% ipython --no-banner

In [1]: import numpy as np

In [2]: np.set_printoptions(suppress=True, linewidth=140)

In [3]: def rnd(a):
   ...:     return np.round(a, 2) + 0
   ...: 

In [4]: W0 = np.loadtxt("run7.csv", delimiter=",")

In [5]: W0
Out[5]: 
array([[18., 18., 12., 12., 24., 24.,  6., 18.,  0.,  0., 12.],
       [ 0.,  0.,  0.,  0.,  0.,  0.,  0.,  0.,  0.,  0.,  0.],
       [ 9.,  9.,  6.,  6., 12., 12.,  3.,  9.,  0.,  0.,  6.],
       [27., 27., 18., 18., 36., 36.,  9., 27.,  0.,  0., 18.],
       [ 6.,  6.,  4.,  4.,  8.,  8.,  2.,  6.,  0.,  0.,  4.],
       [ 6.,  6.,  4.,  4.,  8.,  8.,  2.,  6.,  0.,  0.,  4.],
       [27., 27., 18., 18., 36., 36.,  9., 27.,  0.,  0., 18.],
       [ 0.,  0.,  0.,  0.,  0.,  0.,  0.,  0.,  0.,  0.,  0.],
       [24., 24., 16., 16., 32., 32.,  8., 24.,  0.,  0., 16.],
       [ 6.,  6.,  4.,  4.,  8.,  8.,  2.,  6.,  0.,  0.,  4.],
       [ 0.,  0.,  0.,  0.,  0.,  0.,  0.,  0.,  0.,  0.,  0.],
       [ 9.,  9.,  6.,  6., 12., 12.,  3.,  9.,  0.,  0.,  6.],
       [ 6.,  6.,  4.,  4.,  8.,  8.,  2.,  6.,  0.,  0.,  4.]])

In [6]: # rank 1

In [7]: [round(float(x), 2) for x in np.linalg.svd(W0, compute_uv=False)[:3]]
Out[7]: [145.99, 0.0, 0.0]

In [8]: np.linalg.matrix_rank(W0, rtol=0.1)
Out[8]: np.int64(1)

In [9]: np.linalg.cond(W0) > 100
Out[9]: np.True_

In [10]: rnd(np.linalg.norm(W0, 2) / np.linalg.norm(W0))
Out[10]: np.float64(1.0)

In [11]: rank = np.linalg.matrix_rank(W0)

In [12]: rank
Out[12]: np.int64(1)

In [13]: N = np.linalg.svd(W0)[2][rank:].T

In [14]: [int(np.linalg.matrix_rank(np.delete(W0, i, axis=0))) for i in range(13)]
Out[14]: [1, 1, 1, 1, 1, 1, 1, 1, 1, 1, 1, 1, 1]

In [15]: np.allclose(W0 @ N, 0)
Out[15]: True

In [16]: [int(np.linalg.matrix_rank(W0[:, :j + 1])) for j in range(11)]
Out[16]: [1, 1, 1, 1, 1, 1, 1, 1, 1, 1, 1]

In [17]: np.linalg.matrix_rank(W0.T @ W0), np.linalg.matrix_rank(W0 @ W0.T)
Out[17]: (np.int64(1), np.int64(1))

In [18]: left, sv, VT = np.linalg.svd(W0)

In [19]: np.argmax(sv[:-1] / (sv[1:] + 1e-6)) + 1
Out[19]: np.int64(1)

In [20]: out = left[:, :1] @ np.diag(sv[:1]) @ VT[:1]

In [21]: rnd(np.linalg.norm(W0 - out) / np.linalg.norm(W0))
Out[21]: np.float64(0.0)

In [22]: rnd(np.abs(W0 - out).max())
Out[22]: np.float64(0.0)

In [23]: f = np.array([0, -3, -1, -3, -1, 2, 2, 1]) + 0.5

In [24]: X = np.outer(f, f) / (f @ f)

In [25]: rnd(X)
Out[25]: 
array([[ 0.01, -0.04, -0.01, -0.04, -0.01,  0.04,  0.04,  0.03],
       [-0.04,  0.22,  0.04,  0.22,  0.04, -0.22, -0.22, -0.13],
       [-0.01,  0.04,  0.01,  0.04,  0.01, -0.04, -0.04, -0.03],
       [-0.04,  0.22,  0.04,  0.22,  0.04, -0.22, -0.22, -0.13],
       [-0.01,  0.04,  0.01,  0.04,  0.01, -0.04, -0.04, -0.03],
       [ 0.04, -0.22, -0.04, -0.22, -0.04,  0.22,  0.22,  0.13],
       [ 0.04, -0.22, -0.04, -0.22, -0.04,  0.22,  0.22,  0.13],
       [ 0.03, -0.13, -0.03, -0.13, -0.03,  0.13,  0.13,  0.08]])

In [26]: # rows 1 and 3 are equal

In [27]: rank = np.linalg.matrix_rank(X)

In [28]: rank
Out[28]: np.int64(1)

In [29]: N = np.linalg.svd(X)[2][rank:].T

In [30]: [int(np.linalg.matrix_rank(X[:i])) for i in range(1, len(X) + 1)]
Out[30]: [1, 1, 1, 1, 1, 1, 1, 1]

In [31]: [int(np.linalg.matrix_rank(np.delete(X, i, axis=0))) for i in range(8)]
Out[31]: [1, 1, 1, 1, 1, 1, 1, 1]

In [32]: np.allclose(X @ N, 0)
Out[32]: True

In [33]: np.linalg.matrix_rank(X.T @ X), np.linalg.matrix_rank(X @ X.T)
Out[33]: (np.int64(1), np.int64(1))

In [34]: vec = np.array([2, 0, 0, 1, 1, 3, 3, 1])

In [35]: rnd(X @ vec)
Out[35]: array([ 0.26, -1.29, -0.26, -1.29, -0.26,  1.29,  1.29,  0.78])

In [36]: rnd(X @ X @ vec)
Out[36]: array([ 0.26, -1.29, -0.26, -1.29, -0.26,  1.29,  1.29,  0.78])

In [37]: rnd(np.linalg.eigvalsh(2 * X - np.eye(8)))
Out[37]: array([-1., -1., -1., -1., -1., -1., -1.,  1.])

In [38]: A = np.load("out10.npy")

In [39]: A
Out[39]: 
array([[ 8,  5,  4,  8,  7,  7,  6,  5,  7,  4,  5,  4,  7,  7,  4,  8],
       [ 5,  2,  1,  5,  4,  4,  3,  2,  4,  1,  2,  1,  4,  4,  1,  5],
       [ 5,  2,  1,  5,  4,  4,  3,  2,  4,  1,  2,  1,  4,  4,  1,  5],
       [11,  8,  7, 11, 10, 10,  9,  8, 10,  7,  8,  7, 10, 10,  7, 11],
       [ 3,  0, -1,  3,  2,  2,  1,  0,  2, -1,  0, -1,  2,  2, -1,  3],
       [ 5,  2,  1,  5,  4,  4,  3,  2,  4,  1,  2,  1,  4,  4,  1,  5],
       [ 2, -1, -2,  2,  1,  1,  0, -1,  1, -2, -1, -2,  1,  1, -2,  2],
       [10,  7,  6, 10,  9,  9,  8,  7,  9,  6,  7,  6,  9,  9,  6, 10],
       [ 6,  3,  2,  6,  5,  5,  4,  3,  5,  2,  3,  2,  5,  5,  2,  6],
       [ 8,  5,  4,  8,  7,  7,  6,  5,  7,  4,  5,  4,  7,  7,  4,  8]])

In [40]: # rows and columns are dependent

In [41]: left, sv, VT = np.linalg.svd(A)

In [42]: rnd(sv)
Out[42]: array([66.61,  9.94,  0.  ,  0.  ,  0.  ,  0.  ,  0.  ,  0.  ,  0.  ,  0.  ])

In [43]: out = left[:, :2] @ np.diag(sv[:2]) @ VT[:2]

In [44]: rnd(np.linalg.norm(A - out, 2)), rnd(sv[2])
Out[44]: (np.float64(0.0), np.float64(0.0))

In [45]: np.linalg.matrix_rank(A, rtol=0.05)
Out[45]: np.int64(2)

In [46]: vec = np.array([0, 2, 2, 2, 1, 1, 1, 0, 2, 1, 1, 2, 0, 0, 1, 0])

In [47]: (A @ vec).argmax()
Out[47]: np.int64(3)

In [48]: A @ vec
Out[48]: array([ 89,  41,  41, 137,   9,  41,  -7, 121,  57,  89])

In [49]: A @ np.eye(16)[3]
Out[49]: array([ 8.,  5.,  5., 11.,  3.,  5.,  2., 10.,  6.,  8.])

In [50]: left, sv, VT = np.linalg.svd(A)

In [51]: evecs = VT[:(sv > 1e-8).sum()]

In [52]: rng = np.random.default_rng(25964)

In [53]: vec = A[4] + 3 * A[6] + rng.integers(2) * np.eye(16)[6]

In [54]: vec
Out[54]: array([ 9., -3., -7.,  9.,  5.,  5.,  1., -3.,  5., -7., -3., -7.,  5.,  5., -7.,  9.])

In [55]: rnd(np.linalg.norm(vec - evecs.T @ evecs @ vec))
Out[55]: np.float64(0.0)

In [56]: np.unique(A.round(6), axis=0).shape
Out[56]: (7, 16)

In [57]: mat = np.load("data.npy")

In [58]: mat
Out[58]: 
array([[-0.8 , -0.5 ,  2.2 , -1.4 ,  0.  , -0.3 ,  0.  , -0.2 , -0.4 ,  0.12],
       [-0.8 ,  1.7 ,  2.3 , -0.6 , -0.9 , -0.6 ,  1.1 , -1.  , -1.1 ,  0.53],
       [ 0.2 ,  0.1 ,  1.1 , -0.4 ,  0.  , -0.4 ,  0.7 ,  1.1 , -1.1 ,  0.34],
       [ 0.1 ,  1.3 ,  0.2 ,  1.6 ,  0.9 ,  0.4 ,  0.8 ,  1.4 ,  0.4 , -0.52],
       [-2.  ,  1.1 ,  0.8 , -1.4 , -1.8 , -0.8 , -0.5 ,  0.6 ,  0.5 ,  0.77],
       [-0.8 ,  1.2 ,  2.1 , -0.4 ,  0.1 , -1.1 ,  0.2 , -1.2 ,  1.4 ,  1.22],
       [-0.3 , -0.7 ,  0.1 , -1.1 ,  0.3 , -1.6 ,  1.  ,  1.4 , -0.3 ,  1.5 ],
       [-0.5 ,  2.7 ,  0.8 ,  1.4 ,  0.2 ,  0.2 , -1.3 , -0.3 ,  0.1 , -0.31],
       [ 1.1 ,  0.3 , -0.1 ,  0.  ,  0.5 ,  1.2 , -1.7 ,  0.7 ,  0.  , -1.28],
       [ 1.3 , -2.7 , -1.6 ,  1.2 ,  1.7 , -0.2 ,  0.6 , -0.6 , -0.6 ,  0.32],
       [ 0.7 ,  0.2 ,  0.3 ,  0.9 , -0.3 , -1.4 ,  0.8 , -0.2 , -0.6 ,  1.27],
       [-0.7 ,  0.2 , -0.8 ,  1.1 , -0.8 , -1.3 ,  0.1 , -0.1 ,  0.  ,  1.09],
       [-0.4 ,  1.9 ,  0.3 , -0.7 ,  1.2 ,  0.6 , -0.9 , -1.1 , -0.4 , -0.5 ],
       [-0.5 ,  1.2 , -0.7 , -0.2 ,  0.6 ,  0.4 ,  0.1 , -0.1 ,  0.4 , -0.49],
       [ 0.  ,  1.6 , -0.8 ,  0.8 ,  1.5 ,  0.2 , -0.4 ,  0.5 ,  1.  , -0.41],
       [ 2.1 , -1.2 ,  0.2 , -0.4 , -1.  , -1.2 ,  0.1 , -1.8 , -1.1 ,  1.16],
       [ 0.2 ,  0.5 ,  0.5 ,  1.1 , -0.6 , -0.6 , -1.3 ,  0.1 ,  0.9 ,  0.62],
       [ 0.6 ,  1.1 , -1.1 ,  0.5 ,  0.4 ,  0.6 ,  0.  ,  0.1 ,  0.7 , -0.62],
       [ 0.3 ,  1.3 ,  0.  ,  0.4 , -0.4 , -0.1 ,  0.2 ,  0.7 ,  1.5 ,  0.28],
       [-0.4 , -2.6 ,  2.1 ,  0.  ,  0.6 , -1.  , -1.2 ,  1.3 , -1.5 ,  1.01],
       [-0.6 ,  0.  ,  1.2 , -0.5 , -1.3 , -1.1 ,  0.  ,  1.3 ,  0.9 ,  1.42],
       [-0.4 , -0.3 , -1.  ,  0.1 , -0.2 ,  1.3 ,  0.2 ,  2.7 , -0.1 , -1.36],
       [ 1.3 ,  0.2 , -0.3 ,  1.8 , -0.4 ,  1.3 ,  0.2 ,  0.1 , -0.3 , -1.42]])

In [59]: d = np.linalg.norm(mat[:, None] - mat[None], axis=-1)

In [60]: d.mean(axis=1).argmax()
Out[60]: np.int64(9)

In [61]: np.unravel_index(d.round(6).argmax(), d.shape)
Out[61]: (np.int64(4), np.int64(9))

In [62]: np.linalg.matrix_rank(d ** 2)
Out[62]: np.int64(12)

In [63]: (d + 1e9 * np.eye(23)).round(6).argmin(axis=1)
Out[63]: array([ 2,  0,  6, 14, 20,  1,  2, 12, 17, 10, 11, 10, 13, 17, 17, 10, 18, 13, 17,  0,  4,  3, 17])

In [64]: d.shape
Out[64]: (23, 23)

In [65]: np.flatnonzero(d[11] < d.mean() / 2)
Out[65]: array([11])
